$ ipython --no-banner

In [1]: import numpy as np

In [2]: import numpy.linalg as la

In [3]: np.set_printoptions(precision=2, suppress=True, linewidth=140)

In [4]: rd = lambda a: np.round(a, 2) + 0

In [5]: F = np.load("a.npy")

In [6]: F
Out[6]: 
array([[10,  1,  3,  8,  0,  9],
       [ 1,  0,  5,  5,  7,  7],
       [ 3,  5,  0,  6,  6,  6],
       [ 8,  5,  6, 10,  5,  5],
       [ 0,  7,  6,  5,  0,  7],
       [ 9,  7,  6,  5,  7,  6]])

In [7]: ev, evecs = la.eigh(F)

In [8]: vec = np.array([-3, -5, -1, 0, 4, 5])

In [9]: rd(vec @ F @ vec / (vec @ vec)), rd(ev[0]), rd(ev[-1])
Out[9]: (np.float64(-5.13), np.float64(-7.47), np.float64(32.23))

In [10]: (np.sign(evecs[:, -1].round(6)) == np.sign(evecs[0, -1].round(6))).astype(int)
Out[10]: array([1, 1, 1, 1, 1, 1])

In [11]: rd(la.eigvalsh(F[1:, 1:]))
Out[11]: array([-7.2 , -5.01, -3.24,  4.22, 27.22])

In [12]: vec @ F @ vec
Out[12]: np.int64(-390)

In [13]: B = np.array([[0, 0], [-1, 2]])

In [14]: arr = np.tile(B, (2, 2))

In [15]: arr
Out[15]: 
array([[ 0,  0,  0,  0],
       [-1,  2, -1,  2],
       [ 0,  0,  0,  0],
       [-1,  2, -1,  2]])

In [16]: la.norm(arr, axis=1).argmax()
Out[16]: np.int64(1)

In [17]: rd(la.norm(arr) ** 2 / la.norm(arr, 2) ** 2)
Out[17]: np.float64(1.0)

In [18]: arr[0] @ arr[3]
Out[18]: np.int64(0)

In [19]: rd(la.norm(arr, 1)), rd(la.norm(arr, np.inf))
Out[19]: (np.float64(4.0), np.float64(6.0))

In [20]: rd(la.norm(arr, axis=0))
Out[20]: array([1.41, 2.83, 1.41, 2.83])

In [21]: np.argsort(-la.norm(arr, axis=0).round(6), kind="stable")[:3]
Out[21]: array([1, 3, 0])

In [22]: [round(float(x), 2) for x in la.svd(arr, compute_uv=False)[:3]]
Out[22]: [4.47, 0.0, 0.0]

In [23]: la.matrix_rank(arr, rtol=0.1)
Out[23]: np.int64(1)

In [24]: M = np.load("sample8.npy")

In [25]: M
Out[25]: 
array([[0, 0, 0, 0, 0, 0, 0, 0, 0, 0, 0, 0],
       [0, 0, 0, 0, 1, 1, 0, 0, 0, 0, 0, 0],
       [0, 0, 0, 0, 0, 0, 0, 0, 0, 1, 0, 0],
       [0, 0, 0, 0, 0, 0, 1, 1, 1, 0, 1, 0],
       [0, 1, 0, 0, 0, 1, 0, 0, 0, 0, 0, 0],
       [0, 1, 0, 0, 1, 0, 0, 0, 0, 0, 0, 0],
       [0, 0, 0, 1, 0, 0, 0, 0, 1, 0, 1, 1],
       [0, 0, 0, 1, 0, 0, 0, 0, 1, 0, 1, 1],
       [0, 0, 0, 1, 0, 0, 1, 1, 0, 0, 1, 1],
       [0, 0, 1, 0, 0, 0, 0, 0, 0, 0, 0, 0],
       [0, 0, 0, 1, 0, 0, 1, 1, 1, 0, 0, 1],
       [0, 0, 0, 0, 0, 0, 1, 1, 1, 0, 1, 0]])

In [26]: # symmetric

In [27]: (la.matrix_power((M != 0) + (M.T != 0) + np.eye(12), 12) > 0).astype(int)
Out[27]: 
array([[1, 0, 0, 0, 0, 0, 0, 0, 0, 0, 0, 0],
       [0, 1, 0, 0, 1, 1, 0, 0, 0, 0, 0, 0],
       [0, 0, 1, 0, 0, 0, 0, 0, 0, 1, 0, 0],
       [0, 0, 0, 1, 0, 0, 1, 1, 1, 0, 1, 1],
       [0, 1, 0, 0, 1, 1, 0, 0, 0, 0, 0, 0],
       [0, 1, 0, 0, 1, 1, 0, 0, 0, 0, 0, 0],
       [0, 0, 0, 1, 0, 0, 1, 1, 1, 0, 1, 1],
       [0, 0, 0, 1, 0, 0, 1, 1, 1, 0, 1, 1],
       [0, 0, 0, 1, 0, 0, 1, 1, 1, 0, 1, 1],
       [0, 0, 1, 0, 0, 0, 0, 0, 0, 1, 0, 0],
       [0, 0, 0, 1, 0, 0, 1, 1, 1, 0, 1, 1],
       [0, 0, 0, 1, 0, 0, 1, 1, 1, 0, 1, 1]])

In [28]: (M != 0).astype(int)
Out[28]: 
array([[0, 0, 0, 0, 0, 0, 0, 0, 0, 0, 0, 0],
       [0, 0, 0, 0, 1, 1, 0, 0, 0, 0, 0, 0],
       [0, 0, 0, 0, 0, 0, 0, 0, 0, 1, 0, 0],
       [0, 0, 0, 0, 0, 0, 1, 1, 1, 0, 1, 0],
       [0, 1, 0, 0, 0, 1, 0, 0, 0, 0, 0, 0],
       [0, 1, 0, 0, 1, 0, 0, 0, 0, 0, 0, 0],
       [0, 0, 0, 1, 0, 0, 0, 0, 1, 0, 1, 1],
       [0, 0, 0, 1, 0, 0, 0, 0, 1, 0, 1, 1],
       [0, 0, 0, 1, 0, 0, 1, 1, 0, 0, 1, 1],
       [0, 0, 1, 0, 0, 0, 0, 0, 0, 0, 0, 0],
       [0, 0, 0, 1, 0, 0, 1, 1, 1, 0, 0, 1],
       [0, 0, 0, 0, 0, 0, 1, 1, 1, 0, 1, 0]])

In [29]: np.flatnonzero(la.matrix_power((M != 0) + (M.T != 0) + np.eye(12), 12)[2])
Out[29]: array([2, 9])

In [30]: rd(la.det(M))
Out[30]: np.float64(0.0)

In [31]: U, sigma, Vt = la.svd(M)

In [32]: evecs = Vt[:(sigma > 1e-8).sum()]

In [33]: rng = np.random.default_rng(35512)

In [34]: vec = M[7] + 5 * M[4] + rng.integers(2) * np.eye(12)[3]

In [35]: vec
Out[35]: array([0., 5., 0., 1., 0., 5., 0., 0., 1., 0., 1., 1.])

In [36]: rd(la.norm(vec - evecs.T @ evecs @ vec))
Out[36]: np.float64(0.0)

In [37]: np.allclose(evecs.T @ evecs @ vec, vec)
Out[37]: True

In [38]: la.cond(M) > 100
Out[38]: np.True_

In [39]: rd(la.norm(M, 2) / la.norm(M))
Out[39]: np.float64(0.75)

In [40]: z = rng.permutation(12)

In [41]: z
Out[41]: array([ 3,  8, 11,  9,  1,  2, 10,  7,  6,  0,  4,  5])

In [42]: B = M[z][:, z]

In [43]: rd(la.det(B)), rd(la.det(M[z]))
Out[43]: (np.float64(0.0), np.float64(0.0))

In [44]: np.allclose(B, M)
Out[44]: False

In [45]: B
Out[45]: 
array([[0, 1, 0, 0, 0, 0, 1, 1, 1, 0, 0, 0],
       [1, 0, 1, 0, 0, 0, 1, 1, 1, 0, 0, 0],
       [0, 1, 0, 0, 0, 0, 1, 1, 1, 0, 0, 0],
       [0, 0, 0, 0, 0, 1, 0, 0, 0, 0, 0, 0],
       [0, 0, 0, 0, 0, 0, 0, 0, 0, 0, 1, 1],
       [0, 0, 0, 1, 0, 0, 0, 0, 0, 0, 0, 0],
       [1, 1, 1, 0, 0, 0, 0, 1, 1, 0, 0, 0],
       [1, 1, 1, 0, 0, 0, 1, 0, 0, 0, 0, 0],
       [1, 1, 1, 0, 0, 0, 1, 0, 0, 0, 0, 0],
       [0, 0, 0, 0, 0, 0, 0, 0, 0, 0, 0, 0],
       [0, 0, 0, 0, 1, 0, 0, 0, 0, 0, 0, 1],
       [0, 0, 0, 0, 1, 0, 0, 0, 0, 0, 1, 0]])

In [46]: rd(np.sort(np.abs(la.eigvals(B))))
Out[46]: array([0.  , 0.  , 0.  , 1.  , 1.  , 1.  , 1.  , 1.  , 1.37, 2.  , 2.  , 4.37])

In [47]: B = np.array([[2, 0, 2, 0, 2, 0, 0, 2, 0, 1, 2, 2]])

In [48]: E = B.T @ B

In [49]: E
Out[49]: 
array([[4, 0, 4, 0, 4, 0, 0, 4, 0, 2, 4, 4],
       [0, 0, 0, 0, 0, 0, 0, 0, 0, 0, 0, 0],
       [4, 0, 4, 0, 4, 0, 0, 4, 0, 2, 4, 4],
       [0, 0, 0, 0, 0, 0, 0, 0, 0, 0, 0, 0],
       [4, 0, 4, 0, 4, 0, 0, 4, 0, 2, 4, 4],
       [0, 0, 0, 0, 0, 0, 0, 0, 0, 0, 0, 0],
       [0, 0, 0, 0, 0, 0, 0, 0, 0, 0, 0, 0],
       [4, 0, 4, 0, 4, 0, 0, 4, 0, 2, 4, 4],
       [0, 0, 0, 0, 0, 0, 0, 0, 0, 0, 0, 0],
       [2, 0, 2, 0, 2, 0, 0, 2, 0, 1, 2, 2],
       [4, 0, 4, 0, 4, 0, 0, 4, 0, 2, 4, 4],
       [4, 0, 4, 0, 4, 0, 0, 4, 0, 2, 4, 4]])

In [50]: T = np.stack([E, 4 * E, E[::-1]])

In [51]: T.sum(axis=0)
Out[51]: 
array([[24,  0, 24,  0, 24,  0,  0, 24,  0, 12, 24, 24],
       [ 4,  0,  4,  0,  4,  0,  0,  4,  0,  2,  4,  4],
       [22,  0, 22,  0, 22,  0,  0, 22,  0, 11, 22, 22],
       [ 0,  0,  0,  0,  0,  0,  0,  0,  0,  0,  0,  0],
       [24,  0, 24,  0, 24,  0,  0, 24,  0, 12, 24, 24],
       [ 0,  0,  0,  0,  0,  0,  0,  0,  0,  0,  0,  0],
       [ 0,  0,  0,  0,  0,  0,  0,  0,  0,  0,  0,  0],
       [24,  0, 24,  0, 24,  0,  0, 24,  0, 12, 24, 24],
       [ 0,  0,  0,  0,  0,  0,  0,  0,  0,  0,  0,  0],
       [14,  0, 14,  0, 14,  0,  0, 14,  0,  7, 14, 14],
       [20,  0, 20,  0, 20,  0,  0, 20,  0, 10, 20, 20],
       [24,  0, 24,  0, 24,  0,  0, 24,  0, 12, 24, 24]])

In [52]: (T @ E.T).shape
Out[52]: (3, 12, 12)

In [53]: np.einsum("bij,cij->bc", T, T)
Out[53]: 
array([[  625,  2500,   500],
       [ 2500, 10000,  2000],
       [  500,  2000,   625]])

In [54]: rd(la.det(T))
Out[54]: array([0., 0., 0.])

In [55]: T.shape
Out[55]: (3, 12, 12)

In [56]: rd(np.trace(la.pinv(E) @ E))
Out[56]: np.float64(1.0)

In [57]: np.abs(np.diag(la.qr(E)[1])) > 1e-9
Out[57]: array([ True, False, False, False, False, False, False, False, False, False, False, False])

In [58]: np.unique(E.round(6), axis=0).shape
Out[58]: (3, 12)

In [59]: la.lstsq(E[:-1].T, E[-1])[2]
Out[59]: np.int32(1)

In [60]: z = rng.permutation(12)

In [61]: z
Out[61]: array([11,  0,  7,  8,  6,  5,  1, 10,  9,  3,  4,  2])

In [62]: B = E[z][:, z]

In [63]: rd(la.det(B)), rd(la.det(E[z]))
Out[63]: (np.float64(0.0), np.float64(0.0))

In [64]: np.trace(B)
Out[64]: np.int64(25)

In [65]: np.diag(B)
Out[65]: array([4, 4, 4, 0, 0, 0, 0, 4, 1, 0, 4, 4])

In [66]: rd(np.sort(np.abs(la.eigvals(B))))
Out[66]: array([ 0.,  0.,  0.,  0.,  0.,  0.,  0.,  0.,  0.,  0.,  0., 25.])

In [67]: m1 = np.array([[0, 1, 0, 0, 0, 0, 0, 0],
    ...:     [0, 0, 0, 0, 0, 1, 0, 0],
    ...:     [0, 0, 0, 0, 1, 0, 0, 0],
    ...:     [0, 0, 1, 0, 0, 0, 0, 0],
    ...:     [0, 0, 0, 0, 0, 0, 0, 1],
    ...:     [0, 0, 0, 0, 0, 0, 1, 0],
    ...:     [0, 0, 0, 1, 0, 0, 0, 0],
    ...:     [1, 0, 0, 0, 0, 0, 0, 0]])

In [68]: # columns are unit length and at right angles

In [69]: la.matrix_power(m1, 2)
Out[69]: 
array([[0, 0, 0, 0, 0, 1, 0, 0],
       [0, 0, 0, 0, 0, 0, 1, 0],
       [0, 0, 0, 0, 0, 0, 0, 1],
       [0, 0, 0, 0, 1, 0, 0, 0],
       [1, 0, 0, 0, 0, 0, 0, 0],
       [0, 0, 0, 1, 0, 0, 0, 0],
       [0, 0, 1, 0, 0, 0, 0, 0],
       [0, 1, 0, 0, 0, 0, 0, 0]])

In [70]: m1 @ np.ones(8)
Out[70]: array([1., 1., 1., 1., 1., 1., 1., 1.])

In [71]: pr = np.eye(8)[1]

In [72]: for _ in range(3):
    ...:     pr = pr @ m1
    ...:     print(pr.round(2))
    ...: 
[0. 0. 0. 0. 0. 1. 0. 0.]
[0. 0. 0. 0. 0. 0. 1. 0.]
[0. 0. 0. 1. 0. 0. 0. 0.]

In [73]: (m1 - m1.T) / 2
Out[73]: 
array([[ 0. ,  0.5,  0. ,  0. ,  0. ,  0. ,  0. , -0.5],
       [-0.5,  0. ,  0. ,  0. ,  0. ,  0.5,  0. ,  0. ],
       [ 0. ,  0. ,  0. , -0.5,  0.5,  0. ,  0. ,  0. ],
       [ 0. ,  0. ,  0.5,  0. ,  0. ,  0. , -0.5,  0. ],
       [ 0. ,  0. , -0.5,  0. ,  0. ,  0. ,  0. ,  0.5],
       [ 0. , -0.5,  0. ,  0. ,  0. ,  0. ,  0.5,  0. ],
       [ 0. ,  0. ,  0. ,  0.5,  0. , -0.5,  0. ,  0. ],
       [ 0.5,  0. ,  0. ,  0. , -0.5,  0. ,  0. ,  0. ]])

In [74]: la.matrix_power(m1, 4)
Out[74]: 
array([[0, 0, 0, 1, 0, 0, 0, 0],
       [0, 0, 1, 0, 0, 0, 0, 0],
       [0, 1, 0, 0, 0, 0, 0, 0],
       [1, 0, 0, 0, 0, 0, 0, 0],
       [0, 0, 0, 0, 0, 1, 0, 0],
       [0, 0, 0, 0, 1, 0, 0, 0],
       [0, 0, 0, 0, 0, 0, 0, 1],
       [0, 0, 0, 0, 0, 0, 1, 0]])

In [75]: rd(la.det(m1))
Out[75]: np.float64(-1.0)

In [76]: rd(np.abs(la.eigvals(m1)).max())
Out[76]: np.float64(1.0)

In [77]: rd(np.sort(np.abs(la.eigvals(m1))))
Out[77]: array([1., 1., 1., 1., 1., 1., 1., 1.])

In [78]: np.allclose(m1 @ m1.T, m1.T @ m1)
Out[78]: True

In [79]: np.trace(m1)
Out[79]: np.int64(0)

In [80]: m1 @ m1
Out[80]: 
array([[0, 0, 0, 0, 0, 1, 0, 0],
       [0, 0, 0, 0, 0, 0, 1, 0],
       [0, 0, 0, 0, 0, 0, 0, 1],
       [0, 0, 0, 0, 1, 0, 0, 0],
       [1, 0, 0, 0, 0, 0, 0, 0],
       [0, 0, 0, 1, 0, 0, 0, 0],
       [0, 0, 1, 0, 0, 0, 0, 0],
       [0, 1, 0, 0, 0, 0, 0, 0]])

In [81]: (m1 + m1.T) / 2
Out[81]: 
array([[0. , 0.5, 0. , 0. , 0. , 0. , 0. , 0.5],
       [0.5, 0. , 0. , 0. , 0. , 0.5, 0. , 0. ],
       [0. , 0. , 0. , 0.5, 0.5, 0. , 0. , 0. ],
       [0. , 0. , 0.5, 0. , 0. , 0. , 0.5, 0. ],
       [0. , 0. , 0.5, 0. , 0. , 0. , 0. , 0.5],
       [0. , 0.5, 0. , 0. , 0. , 0. , 0.5, 0. ],
       [0. , 0. , 0. , 0.5, 0. , 0.5, 0. , 0. ],
       [0.5, 0. , 0. , 0. , 0.5, 0. , 0. , 0. ]])

In [82]: np.allclose(m1, m1.T)
Out[82]: False

In [83]: q, r_ = la.qr(m1)

In [84]: np.abs(np.diag(r_))
Out[84]: array([1., 1., 1., 1., 1., 1., 1., 1.])

In [85]: q
Out[85]: 
array([[ 0., -1.,  0.,  0.,  0.,  0.,  0.,  0.],
       [-0.,  0.,  0.,  0.,  0., -1.,  0.,  0.],
       [-0., -0.,  0.,  0., -1.,  0.,  0.,  0.],
       [-0., -0., -1.,  0.,  0.,  0.,  0.,  0.],
       [-0., -0., -0., -0.,  0.,  0.,  0., -1.],
       [-0., -0., -0., -0.,  0.,  0., -1.,  0.],
       [-0., -0., -0., -1.,  0., -0.,  0.,  0.],
       [-1.,  0., -0., -0., -0.,  0.,  0.,  0.]])

In [86]: np.allclose(r_.T @ r_, m1.T @ m1)
Out[86]: True

In [87]: q.shape, r_.shape
Out[87]: ((8, 8), (8, 8))

In [88]: np.trace(q @ q.T)
Out[88]: np.float64(8.0)

In [89]: r_
Out[89]: 
array([[-1.,  0.,  0.,  0.,  0.,  0.,  0.,  0.],
       [ 0., -1.,  0.,  0.,  0.,  0.,  0.,  0.],
       [ 0.,  0., -1.,  0.,  0.,  0.,  0.,  0.],
       [ 0.,  0.,  0., -1.,  0.,  0.,  0.,  0.],
       [ 0.,  0.,  0.,  0., -1.,  0.,  0.,  0.],
       [ 0.,  0.,  0.,  0.,  0., -1.,  0.,  0.],
       [ 0.,  0.,  0.,  0.,  0.,  0., -1.,  0.],
       [ 0.,  0.,  0.,  0.,  0.,  0.,  0., -1.]])
